>>> import numpy as np
>>> np.set_printoptions(precision=1, suppress=True, linewidth=120, floatmode="fixed")
>>> rnd = lambda a: np.round(a, 1) + 0
>>> M = np.load("block16.npy")
>>> M
array([[1, 0, 0, 0],
       [3, 1, 0, 0],
       [1, 0, 1, 0],
       [2, 2, 0, 1]])
>>> q, vecs = np.linalg.qr(M[:, :2])[0], np.linalg.qr(M[:, 2:])[0]
>>> sv = np.linalg.svd(q.T @ vecs, compute_uv=False)
>>> rnd(np.degrees(np.arccos(sv.clip(0, 1))))
array([12.4, 66.3])
>>> rnd(sv)
array([1.0, 0.4])
>>> (sv > 0.9).sum()
np.int64(1)
>>> r0 = np.array([9, 1, 3, 2])
>>> A2 = M + np.outer(r0, np.eye(4)[3])
>>> A2
array([[1.0, 0.0, 0.0, 9.0],
       [3.0, 1.0, 0.0, 1.0],
       [1.0, 0.0, 1.0, 3.0],
       [2.0, 2.0, 0.0, 3.0]])
>>> np.linalg.matrix_rank(A2 - M)
np.int64(1)
>>> rnd(np.linalg.det(A2) / np.linalg.det(M)), rnd(1 + np.linalg.solve(M, r0)[3])
(np.float64(37.0), np.float64(37.0))
>>> rng = np.random.default_rng(20)
>>> feats = np.triu(rng.random((4, 4)) < 0.6, 1).astype(int)
>>> feats = feats + feats.T
>>> feats
array([[0, 1, 1, 1],
       [1, 0, 1, 0],
       [1, 1, 0, 1],
       [1, 0, 1, 0]])
>>> U, sv, Vt = np.linalg.svd(feats)
>>> vecs = Vt[:(sv > 1e-8).sum()]
>>> x0 = feats[0] + 4 * feats[1] + rng.integers(2) * np.eye(4)[3]
>>> x0
array([4.0, 1.0, 5.0, 2.0])
>>> rnd(vecs.T @ vecs)
array([[1.0, 0.0, 0.0, 0.0],
       [0.0, 0.5, 0.0, 0.5],
       [0.0, 0.0, 1.0, 0.0],
       [0.0, 0.5, 0.0, 0.5]])
>>> rnd(np.linalg.norm(x0 - vecs.T @ vecs @ x0))
np.float64(0.7)
>>> X = np.load("data.npy")
>>> rnd(X)
array([[ 0.2, -0.8,  0.5],
       [-0.8,  0.2,  0.5],
       [ 0.5,  0.5,  0.7]])
>>> # equal to its transpose
>>> P = np.triu(np.array([[0, 0, 1], [0, 0, 2], [1, 2, 0]]), 1) + np.eye(3)
>>> A2 = P @ X @ np.linalg.inv(P)
>>> rnd(np.poly(A2))
array([ 1.0, -1.0, -1.0,  1.0])
>>> (X - X.T) / 2
array([[0.0, 0.0, 0.0],
       [0.0, 0.0, 0.0],
       [0.0, 0.0, 0.0]])
>>> rnd(np.sort(np.abs(np.linalg.eigvals(X))))
array([1.0, 1.0, 1.0])
>>> vals, vecs = np.linalg.eigh(X)
>>> x0 = np.array([0, 1, -1])
>>> rnd(np.linalg.eigvalsh(X[1:, 1:]))
array([-0.2,  1.0])
>>> rnd(vecs * np.abs(vals) @ vecs.T)
array([[1.0, 0.0, 0.0],
       [0.0, 1.0, 0.0],
       [0.0, 0.0, 1.0]])
>>> W0 = np.array([[1, 2, 4, -1], [-2, 3, 2, 0], [-2, 4, -1, 4]])
>>> W0[:, 1] = -1 * W0[:, 0]
>>> W0
array([[ 1, -1,  4, -1],
       [-2,  2,  2,  0],
       [-2,  2, -1,  4]])
>>> w1 = np.array([[0, -2, -1, -3], [2, 1, 1, 1], [-1, 0, 3, 3], [2, -3, 1, 1]])
>>> c = np.array([1, -2, 5, 3])
>>> hid = np.maximum(W0 @ w1 + c, 0)
>>> np.linalg.matrix_rank(hid)
np.int64(3)
>>> rnd((hid > 0).mean(axis=0))
array([0.7, 0.3, 1.0, 1.0])
>>> hid
array([[ 0,  0, 14, 10],
       [ 3,  4, 15, 17],
       [14,  0, 10, 12]])
>>> (hid > 0).astype(int)
array([[0, 0, 1, 1],
       [1, 1, 1, 1],
       [1, 0, 1, 1]])
>>> basis = np.array([[-1, -8], [9, -5], [-4, 9], [-9, -8]])
>>> hid @ basis
array([[-146,   46],
       [-180,  -45],
       [-162, -118]])
>>> A2 = W0[0, 0] * W0[1:] - np.outer(W0[1:, 0], W0[0])
>>> A2
array([[ 0,  0, 10, -2],
       [ 0,  0,  7,  2]])
>>> np.linalg.matrix_rank(A2), np.linalg.matrix_rank(W0)
(np.int64(2), np.int64(3))
>>> np.all(np.linalg.eigvalsh(feats) > 0)
np.False_
>>> [round(float(np.linalg.det(feats[:i, :i])), 2) + 0 for i in range(1, 5)]
[0.0, -1.0, 2.0, 0.0]
>>> T = np.stack([W0, -3 * W0, W0[::-1]])
>>> T.shape
(3, 3, 4)
>>> rnd(np.linalg.norm(T, axis=(1, 2)))
array([ 7.5, 22.4,  7.5])
>>> np.linalg.matrix_rank(T.reshape(3, -1))
np.int64(2)
>>> (T @ W0.T).shape
(3, 3, 3)
>>> A = rng.normal(size=(19, 3)) + 5 * np.array([0, -4, 4])
>>> rnd(A)
array([[  0.0, -20.5,  19.8],
       [ -1.4, -18.8,  18.8],
       [  0.0, -17.9,  17.4],
       [ -1.4, -20.7,  20.1],
       [ -1.7, -20.2,  20.0],
       [  0.2, -22.4,  20.6],
       [  1.6, -19.6,  19.3],
       [ -0.6, -22.6,  20.5],
       [  1.5, -19.3,  17.0],
       [ -0.4, -20.1,  19.5],
       [  1.0, -21.7,  19.3],
       [  0.6, -19.0,  20.2],
       [  1.1, -19.5,  18.9],
       [  1.3, -20.5,  18.4],
       [  0.4, -18.2,  21.0],
       [  1.0, -19.8,  17.5],
       [  0.7, -19.8,  17.4],
       [ -0.7, -20.9,  21.1],
       [  0.1, -19.7,  20.2]])
>>> P = A @ np.linalg.solve(A.T @ A, A.T)
>>> rnd(np.trace(P))
np.float64(3.0)
>>> rnd(np.diag(P))
array([0.1, 0.2, 0.0, 0.2, 0.2, 0.1, 0.2, 0.2, 0.2, 0.1, 0.2, 0.2, 0.1, 0.1, 0.5, 0.1, 0.1, 0.1, 0.1])
>>> C2 = A.T @ A
>>> (A @ A.T).shape
(19, 19)
>>> rnd(C2)
array([[   18.7,   -63.1,    53.7],
       [  -63.1,  7679.2, -7374.1],
       [   53.7, -7374.1,  7115.3]])
>>> rnd(np.trace(C2)), rnd((A ** 2).sum())
(np.float64(14813.2), np.float64(14813.2))
>>> rnd(np.linalg.svd(A, compute_uv=False) ** 2)
array([14777.3,    23.0,    12.9])
>>> A2 = np.array([[2, -1, 2], [1, -1, 0], [1, -1, 1]])
>>> np.vstack([A, A2.T]).shape
(22, 3)
>>> rnd(np.einsum("ij->j", A))
array([   3.3, -381.3,  366.9])
>>> np.linalg.matrix_rank(np.vstack([A, A2.T]))
np.int64(3)
>>> x0 = np.array([0, 3, -2])
>>> h1 = np.maximum(A @ x0, 0)
>>> h1
array([0.0, 0.0, 0.0, 0.0, 0.0, 0.0, 0.0, 0.0, 0.0, 0.0, 0.0, 0.0, 0.0, 0.0, 0.0, 0.0, 0.0, 0.0, 0.0])
>>> A.T @ h1
array([0.0, 0.0, 0.0])
>>> d = np.linalg.norm(A[:, None] - A[None], axis=-1)
>>> rnd(d[18])
array([0.9, 2.3, 3.3, 1.8, 1.9, 2.7, 1.8, 3.0, 3.5, 1.0, 2.4, 0.8, 1.6, 2.4, 1.7, 2.8, 2.9, 1.6, 0.0])
>>> np.flatnonzero(d[18] < d.mean() / 2)
array([ 0,  9, 11, 18])
>>> (d + 1e9 * np.eye(19)).round(6).argmin(axis=1)
array([ 9,  9, 16,  4,  3,  7, 12,  5, 15,  0, 13, 18,  6, 15, 11, 16, 15,  3, 11])
>>> rnd(d[:5, :5])
array([[0.0, 2.4, 3.5, 1.5, 1.8],
       [2.4, 0.0, 2.2, 2.4, 1.9],
       [3.5, 2.2, 0.0, 4.2, 3.9],
       [1.5, 2.4, 4.2, 0.0, 0.6],
       [1.8, 1.9, 3.9, 0.6, 0.0]])
>>> d.mean(axis=1).argmax()
np.int64(2)
>>> d[18].round(6).argsort(kind="stable")[:4]
array([18, 11,  0,  9])
>>> np.linalg.matrix_rank(d ** 2)
np.int64(5)
>>> K = np.loadtxt("arr.csv", delimiter=",")
>>> K
array([[-2.0,  2.0,  2.0, -2.0, -2.0],
       [ 0.0,  2.0, -1.0,  1.0, -1.0],
       [ 0.0,  0.0,  0.0,  0.0,  0.0],
       [ 0.0,  0.0,  0.0,  0.0,  1.0],
       [ 0.0,  0.0,  0.0,  0.0,  1.0]])
>>> U, sv, Vt = np.linalg.svd(A)
>>> np.argmax(sv[:-1] / (sv[1:] + 1e-6)) + 1
np.int64(1)
>>> A2 = U[:, :1] @ np.diag(sv[:1]) @ Vt[:1]
>>> rnd(np.linalg.norm(A - A2, 2)), rnd(sv[1])
(np.float64(4.8), np.float64(4.8))
>>> rnd(A2)
array([[  0.2, -20.5,  19.7],
       [  0.1, -19.1,  18.4],
       [  0.1, -18.0,  17.3],
       [  0.2, -20.8,  20.0],
       [  0.2, -20.5,  19.7],
       [  0.2, -21.9,  21.1],
       [  0.2, -19.8,  19.1],
       [  0.2, -22.0,  21.2],
       [  0.1, -18.6,  17.9],
       [  0.2, -20.2,  19.4],
       [  0.2, -20.9,  20.1],
       [  0.2, -19.9,  19.2],
       [  0.2, -19.6,  18.8],
       [  0.2, -19.8,  19.1],
       [  0.2, -19.9,  19.2],
       [  0.1, -19.0,  18.3],
       [  0.1, -19.0,  18.3],
       [  0.2, -21.4,  20.6],
       [  0.2, -20.3,  19.6]])
>>> np.linalg.matrix_rank(A, rtol=0.05)
np.int64(1)
>>> rnd(np.linalg.norm(A - A2) / np.linalg.norm(A))
np.float64(0.0)
>>> rnd(np.abs(A - A2).max())
np.float64(1.9)
>>> U, sv, Vt = np.linalg.svd(K)
>>> vecs = Vt[:(sv > 1e-8).sum()]
>>> x0 = K[1] + 5 * K[2] + rng.integers(2) * np.eye(5)[0]
>>> x0
array([ 1.0,  2.0, -1.0,  1.0, -1.0])
>>> np.allclose(vecs.T @ vecs @ x0, x0)
False
>>> rnd(np.linalg.norm(x0 - vecs.T @ vecs @ x0))
np.float64(0.9)
>>> basis = 10 * np.array([[-0.2, -0.1, -0.2, -1.3],
...     [-0.6, -1.9, -0.4, -1.1],
...     [-1.0, -0.4, 1.1, -0.4]])
>>> lab = rng.integers(0, 3, 18)
>>> m1 = basis[lab] + rng.normal(size=(18, 4))
>>> rnd(m1)
array([[ -5.8, -19.6,  -5.9, -13.6],
       [-11.4,  -4.2,  11.9,  -4.4],
       [ -9.3,  -2.8,  13.4,  -3.7],
       [ -4.5, -18.8,  -5.2, -13.3],
       [ -9.7,  -3.1,  13.5,  -4.7],
       [ -5.5, -19.1,  -6.4, -10.6],
       [-10.3,  -5.3,  12.7,  -4.6],
       [ -5.5, -19.3,  -4.7, -11.2],
       [ -9.2,  -4.7,   9.3,  -2.2],
       [ -9.6,  -5.0,  10.9,  -5.6],
       [ -6.1, -18.1,  -5.9, -10.1],
       [ -5.2, -19.3,  -3.9, -11.3],
       [ -2.4,  -2.9,  -0.4, -13.7],
       [ -1.9,  -1.2,  -1.5, -12.4],
       [-11.0,  -3.6,  10.7,  -4.9],
       [ -4.7, -17.8,  -4.9, -11.3],
       [-11.0,  -5.1,  10.0,  -3.4],
       [-11.4,  -5.5,  11.3,  -4.7]])
>>> Ac = m1 - m1.mean(axis=0)
>>> U, sv, Vt = np.linalg.svd(Ac, full_matrices=False)
>>> np.linalg.matrix_rank(Ac)
np.int64(4)
>>> np.abs(Vt[0]).argmax()
np.int64(2)
>>> rnd((sv ** 2).sum() ** 2 / (sv ** 4).sum())
np.float64(1.3)
>>> rnd(Vt[0] * np.sign(Vt[0, np.abs(Vt[0]).argmax()]))
array([-0.2,  0.6,  0.7,  0.3])
>>> rnd(sv)
array([47.7, 17.4,  4.9,  3.1])
